$ ipython --no-banner

In [1]: import numpy as np

In [2]: import numpy.linalg as la

In [3]: np.set_printoptions(precision=2, suppress=True, linewidth=140, sign=" ")

In [4]: rnd = lambda a: np.round(a, 2) + 0

In [5]: K = np.loadtxt("out8.csv", delimiter=",")

In [6]: rnd(K)
Out[6]: 
array([[  4.17,  -9.92,   2.86,  -2.25,  -2.26,   6.54,   5.16],
       [  3.09,  -8.52,  -0.02,  -6.16,   5.76,   5.85,   0.4 ],
       [  6.02,  -5.87,   0.67,  -5.28,   2.47,   9.29,   0.6 ],
       [  3.71, -12.85,   0.31,   0.33,  -2.73,   4.99,   3.19],
       [  2.64,  -3.79,   5.61,   0.63,  -4.07,  11.84,   4.74],
       [  6.21,  -9.37,   2.69,  -5.68,  -0.6 ,   6.47,   5.36],
       [  2.23,  -2.61,   7.58,  -6.43,   1.33,  10.09,   6.92],
       [  5.4 ,  -9.97,   0.6 ,  -6.25,   2.56,   5.51,   2.71],
       [  6.41,  -5.39,   1.04, -11.05,   7.26,   7.75,   1.21],
       [  5.89, -15.5 ,  -2.66,  -4.33,   1.59,   2.02,   1.59],
       [  1.22, -16.21,   0.67, -11.37,   8.89,  -2.72,   5.43],
       [  5.14,  -4.58,   0.97,  -5.12,   3.31,  10.05,   0.  ],
       [  7.94,  -3.95,  -0.4 ,  -8.24,   5.19,  10.43,  -1.23],
       [  0.91,  -8.16,   2.62,  -2.98,   2.31,   6.49,   2.95],
       [ 12.39,  -4.66,  -1.25,  -8.17,   1.59,  11.49,  -0.69],
       [  5.73,  -6.49,   0.4 ,  -7.3 ,   4.67,   7.98,   0.6 ],
       [  4.  ,   3.68,   2.23,  -7.02,   7.81,  15.45,  -3.27],
       [ -2.86,  -5.2 ,   8.18,  -1.35,  -0.2 ,   8.05,   7.5 ],
       [  6.96,  -4.09,   0.54, -12.23,   8.83,   8.54,   0.01],
       [  4.45, -17.3 ,   0.25, -12.35,   6.84,  -2.77,   6.46],
       [  2.33,  -4.67,   2.9 , -10.24,   8.71,   7.15,   2.06]])

In [7]: rng = np.random.default_rng(1218)

In [8]: M2 = K + rng.integers(-2, 3, (21, 5)) @ rng.integers(-2, 3, (5, 7))

In [9]: rnd(M2)
Out[9]: 
array([[  3.17, -19.92,   7.86,  -5.25,   0.74,  11.54,   8.16],
       [  2.09,  -8.52,  -3.02,  -9.16,   7.76,   7.85,   3.4 ],
       [  4.02,   2.13,  -4.33,  -3.28,   0.47,   2.29,   4.6 ],
       [  2.71, -16.85,   5.31,   3.33,   0.27,   3.99,   3.19],
       [  1.64,  -5.79,   1.61,  -4.37,  -4.07,  14.84,  13.74],
       [ 10.21, -12.37,  -2.31,  -8.68,   3.4 ,  16.47,  13.36],
       [  6.23,  -9.61,  12.58,  -5.43,   5.33,  18.09,   1.92],
       [  7.4 ,  -9.97,   2.6 ,  -4.25,   4.56,   7.51,  -4.29],
       [  6.41,  -5.39,   2.04, -11.05,   9.26,   8.75,  -3.79],
       [  5.89, -15.5 ,  -3.66,  -6.33,   2.59,   4.02,  -0.41],
       [ -0.78,  -5.21,  -1.33,  -6.37,   0.89, -15.72,   3.43],
       [  5.14,  -9.58,   2.97, -10.12,   3.31,  15.05,  -4.  ],
       [  8.94, -12.95,   5.6 , -10.24,   7.19,  16.43,  -4.23],
       [  0.91,   5.84,  -3.38,  -0.98,  -7.69,  -3.51,  -2.05],
       [ 13.39, -10.66,   2.75,  -7.17,   3.59,  14.49,   1.31],
       [  3.73, -11.49,  -0.6 , -12.3 ,   5.67,  10.98,   8.6 ],
       [  6.  ,   5.68,   4.23,  -5.02,   4.81,  14.45, -11.27],
       [ -1.86,  -5.2 ,   5.18,  -0.35,   4.8 ,  11.05,  13.5 ],
       [  6.96, -11.09,   9.54,  -7.23,  12.83,   8.54,  -2.99],
       [  4.45, -11.3 ,  -0.75, -10.35,   2.84,  -7.77,   1.46],
       [ -0.67,  -9.67,   8.9 , -12.24,   6.71,   5.15,  -1.94]])

In [10]: rnd(la.svd(M2 - K, compute_uv=False))
Out[10]: array([ 42.6 ,  27.66,  15.15,  12.51,   5.9 ,   0.  ,   0.  ])

In [11]: np.abs(M2 - K).sum(axis=1)
Out[11]: array([ 30.,  14.,  30.,  17.,  24.,  37.,  34.,  17.,   9.,   8.,  43.,  21.,  29.,  47.,  19.,  25.,  20.,  19.,  28.,  23.,  24.])
